$ python3 -q
>>> import numpy as np
>>> import numpy.linalg as la
>>> np.set_printoptions(precision=3, suppress=True, linewidth=200)
>>> K = np.load("out0.npy")
>>> print(K)
[[-0.978 -4.666  0.203  2.769  2.964  1.747 -5.501  7.31 ]
 [-1.071  2.913  4.921 -1.648  0.544 -5.034 -3.774  6.632]
 [-2.758 -5.112 -1.251 -1.695 -1.692  1.098 -2.116  8.784]
 [-2.871 -0.394  2.603 -2.546 -0.928  5.951  2.799  7.173]
 [-2.799  1.951  1.778 -2.34   1.526  5.141  1.724  7.827]
 [-0.933 -5.745  0.37   1.208 -0.474 -0.048 -5.868  7.06 ]
 [-1.149  2.707  3.588 -0.133  1.137  3.733  4.449  5.894]
 [-1.475  5.098  4.482 -3.128  4.603 -3.712 -2.01   8.506]
 [ 0.92   3.25   5.377 -3.557  4.134 -4.442 -1.517  7.194]
 [-1.681 -3.262 -0.268 -1.044 -0.443  1.928 -3.552  8.154]
 [-2.183  4.583  6.031 -4.416  1.548 -5.309 -1.444  5.757]
 [-2.435  3.688  3.956 -3.354  3.566 -2.618 -1.821  7.183]
 [-3.017  0.622  0.485 -2.968  1.25   3.297  1.639  9.632]
 [-0.907  1.989  6.775 -2.92   2.864 -3.273 -0.844  7.746]
 [ 0.027  2.961  5.166 -5.301  5.565 -3.588 -0.624  6.702]
 [-1.047 -0.133  2.012 -1.374  1.438  4.149  1.635  7.569]
 [-0.501  2.448  3.508 -3.72   2.376 -3.17  -1.086  6.327]
 [-2.53  -5.609 -0.112  1.303  2.933  0.748 -5.601  7.886]
 [ 0.266 -5.041 -0.408  1.731 -0.735  1.281 -4.796  7.912]
 [ 0.078  4.743  4.32  -1.687  2.571 -3.271 -1.062  5.253]
 [-0.079  3.67   4.69  -3.905  4.3   -2.305 -1.307  7.104]
 [-1.715  4.33   4.797 -3.369  3.603 -3.515 -1.771  6.275]
 [-0.893  2.947  4.656 -3.283  1.208 -4.349 -1.915  7.42 ]
 [ 1.25  -4.624 -0.093  2.031  1.16  -0.427 -5.685  7.414]
 [-0.949  2.249  4.313 -2.928  2.464 -3.898 -1.124  9.098]
 [-1.357  3.277  1.77  -2.568  1.354  4.73   3.56   9.161]
 [-2.627  1.343  2.481 -3.075  2.474  2.954  0.349  5.377]
 [-1.616 -5.757 -1.963  2.083  4.235  0.737 -4.585  8.05 ]
 [-0.509  2.38   1.99  -1.61   0.973  3.389  1.726  8.415]
 [-1.241  2.95   1.081 -2.066 -0.284  4.965  1.403  5.785]
 [-1.806  3.49   1.586 -1.546 -0.719  5.825  1.627  7.216]
 [-2.588  1.485  1.82  -3.371  0.038  2.978  1.784  5.783]
 [-2.341  2.417  0.987 -1.803  2.092  2.391  1.808  7.62 ]
 [-2.336 -3.574 -1.507  0.409  1.345  0.539 -4.405  7.138]
 [-0.515  2.04   1.922 -4.209  0.844  4.242  1.77   6.85 ]
 [-1.857  0.718  1.099 -1.787  1.595  4.752  2.251  7.574]
 [-1.365  4.316  4.821 -5.042  2.099 -2.246 -1.705  6.078]
 [-0.963 -2.92  -2.989 -0.075 -0.889 -0.086 -5.582  9.273]
 [-1.737 -4.981 -1.805  1.26   1.443 -0.265 -4.544  7.598]
 [ 1.719  2.875  4.201 -4.737  3.002 -3.952 -2.881  7.906]
 [-1.027  3.794  3.31  -2.876  0.65   3.858  3.536  8.099]]
>>> left, s, Vt = la.svd(K, full_matrices=False)
>>> print((s > 1e-8).sum())
8
>>> print(round(np.sqrt((s ** 2).sum()), 3), round(la.norm(K), 3))
69.179 69.179
>>> print(s)
[53.868 31.055 26.345  8.755  6.962  6.314  5.913  5.052]
>>> print(np.allclose(left * s @ Vt, K))
True
>>> print(left.shape, s.shape, Vt.shape)
(41, 8) (8,) (8, 8)
